$ python -q
>>> import numpy as np
>>> from numpy import linalg as LA
>>> np.set_printoptions(precision=2, suppress=True, linewidth=160)
>>> def rnd(a):
...     return np.round(a, 2) + 0
... 
>>> arr = np.load("a.npy")
>>> arr
array([[2, 2, 3],
       [0, 5, 0],
       [0, 0, 1]])
>>> u = np.array([-4, 1, -2])
>>> B = arr + np.outer(u, np.eye(3)[1])
>>> B
array([[ 2., -2.,  3.],
       [ 0.,  6.,  0.],
       [ 0., -2.,  1.]])
>>> rnd(LA.det(B) / LA.det(arr)), rnd(1 + LA.solve(arr, u)[1])
(np.float64(1.2), np.float64(1.2))
>>> LA.matrix_rank(B - arr)
np.int64(1)
>>> m1 = np.load("m.npy")
>>> m1
array([[ -0.39,   3.42],
       [ -0.18,   0.11],
       [ -0.51, -11.8 ],
       [ -0.76,   8.52]])
>>> rnd(np.abs(LA.svd(m1)[2][-1]))
array([1.  , 0.01])
>>> rnd(LA.norm(m1, 2) / LA.norm(m1))
np.float64(1.0)
>>> [round(float(x), 2) for x in LA.svd(m1, compute_uv=False)[:3]]
[14.95, 1.0]
>>> T = np.stack([m1, 4 * m1, m1[::-1]])
>>> rnd(T.sum(axis=0))
array([[ -2.71,  25.62],
       [ -1.41, -11.25],
       [ -2.73, -58.89],
       [ -4.19,  46.02]])
>>> (T @ m1.T).shape
(3, 4, 4)
>>> T.shape
(3, 4, 2)
>>> LA.matrix_rank(T)
array([2, 2, 2])
>>> B = np.array([[-5, -3, 0, 4], [5, -5, -5, -3], [-5, 5, -2, -4], [-4, 5, 0, 3]])
>>> X = np.triu(B, 1)
>>> X
array([[ 0, -3,  0,  4],
       [ 0,  0, -5, -3],
       [ 0,  0,  0, -4],
       [ 0,  0,  0,  0]])
>>> r = LA.matrix_rank(X)
>>> r
np.int64(3)
>>> N = LA.svd(X)[2][r:].T
>>> N[:, 0] / N[np.abs(N[:, 0]).round(6).argmax(), 0]
array([ 1., -0., -0., -0.])
>>> np.allclose(X @ N, 0)
True
>>> X @ X
array([[ 0,  0, 15,  9],
       [ 0,  0,  0, 20],
       [ 0,  0,  0,  0],
       [ 0,  0,  0,  0]])
>>> np.prod(np.diag(X)), rnd(LA.det(X))
(np.int64(0), np.float64(0.0))
>>> LA.matrix_power(X - np.diag(np.diag(X)), 4)
array([[0, 0, 0, 0],
       [0, 0, 0, 0],
       [0, 0, 0, 0],
       [0, 0, 0, 0]])
>>> E = np.load("x.npy")
>>> E
array([[3, 3],
       [3, 3]])
>>> rng = np.random.default_rng(6)
>>> idx = rng.permutation(2)
>>> idx
array([1, 0])
>>> B = E[idx][:, idx]
>>> B
array([[3, 3],
       [3, 3]])
>>> np.diag(B)
array([3, 3])
>>> rnd(np.sort(np.abs(LA.eigvals(B))))
array([0., 6.])
>>> r = LA.matrix_rank(E)
>>> r
np.int64(1)
>>> N = LA.svd(E)[2][r:].T
>>> rnd(N @ N.T)
array([[ 0.5, -0.5],
       [-0.5,  0.5]])
>>> [int(LA.matrix_rank(E[:, :j + 1])) for j in range(2)]
[1, 1]
>>> [int(LA.matrix_rank(E[:i])) for i in range(1, len(E) + 1)]
[1, 1]
>>> np.allclose(E @ N, 0)
True
>>> w, evecs = LA.eigh(E)
>>> vec = np.array([0, -1])
>>> vec @ E @ vec / (vec @ vec), w[0], w[-1]
(np.float64(3.0), np.float64(0.0), np.float64(6.0))
>>> rnd(evecs * np.abs(w) @ evecs.T)
array([[3., 3.],
       [3., 3.]])
>>> np.trace(E)
np.int64(6)
>>> np.allclose(E @ E.T, E.T @ E)
True
>>> rnd(np.abs(LA.eigvals(E)).max())
np.float64(6.0)
>>> (E - E.T) / 2
array([[0., 0.],
       [0., 0.]])
>>> w, evecs = LA.eigh(E)
>>> w
array([0., 6.])
>>> rnd(evecs.T @ E @ evecs)
array([[0., 0.],
       [0., 6.]])
>>> (w > 1e-8).sum(), (w < -1e-8).sum()
(np.int64(1), np.int64(0))
>>> rnd(LA.eigvalsh(E + 2 * np.eye(2)))
array([2., 8.])
>>> rnd(np.abs(evecs[:, -1]))
array([0.71, 0.71])
>>> u = np.array([-1, -1, 1])
>>> J = np.array([np.roll(u, i) for i in range(3)])
>>> J
array([[-1, -1,  1],
       [ 1, -1, -1],
       [-1,  1, -1]])
>>> def softmax(z):
...     e = np.exp(z - z.max(axis=-1, keepdims=True))
...     return e / e.sum(axis=-1, keepdims=True)
... 
>>> rnd(softmax(X[0]))
array([0.02, 0.  , 0.02, 0.96])
>>> scores = X @ X.T / np.sqrt(4)
>>> rnd(softmax(scores))
array([[1.  , 0.  , 0.  , 0.  ],
       [0.  , 1.  , 0.  , 0.  ],
       [0.  , 0.12, 0.88, 0.  ],
       [0.25, 0.25, 0.25, 0.25]])
>>> rnd(softmax(scores + np.triu(np.full(scores.shape, -np.inf), 1)))
array([[1.  , 0.  , 0.  , 0.  ],
       [0.  , 1.  , 0.  , 0.  ],
       [0.  , 0.12, 0.88, 0.  ],
       [0.25, 0.25, 0.25, 0.25]])
>>> rnd(softmax(scores)[0] @ X)
array([ 0., -3.,  0.,  4.])
>>> softmax(scores).round(6).argmax(axis=1)
array([0, 1, 2, 0])
>>> np.einsum("ij,ji->", J, J)
np.int64(-3)
>>> rnd(LA.det(J.T))
np.float64(-4.0)
>>> np.kron(np.eye(2, dtype=int), J)
array([[-1, -1,  1,  0,  0,  0],
       [ 1, -1, -1,  0,  0,  0],
       [-1,  1, -1,  0,  0,  0],
       [ 0,  0,  0, -1, -1,  1],
       [ 0,  0,  0,  1, -1, -1],
       [ 0,  0,  0, -1,  1, -1]])
>>> rnd(LA.eigvals(J).sum().real)
np.float64(-3.0)
>>> rnd(LA.eigvals(J))
array([-1.+1.73j, -1.-1.73j, -1.+0.j  ])
>>> rnd(np.poly(J))
array([1., 3., 6., 4.])
>>> rnd(LA.det(2 * J)), rnd(LA.det(J))
(np.float64(-32.0), np.float64(-4.0))
>>> rnd(LA.det(J[::-1]))
np.float64(4.0)
>>> A = (rng.random((3, 3)) < 0.3) + np.eye(3)
>>> A /= A.sum(axis=1, keepdims=True)
>>> A
array([[1., 0., 0.],
       [0., 1., 0.],
       [0., 0., 1.]])
>>> np.fft.fft(A[0])
array([1.+0.j, 1.+0.j, 1.+0.j])
>>> np.sort(np.abs(np.fft.fft(A[0]))), rnd(np.sort(LA.svd(A, compute_uv=False)))
(array([1., 1., 1.]), array([1., 1., 1.]))
>>> A @ (-1.0) ** np.arange(3)
array([ 1., -1.,  1.])
>>> A @ np.ones(3)
array([1., 1., 1.])
>>> np.allclose(A @ A.T, A.T @ A)
True
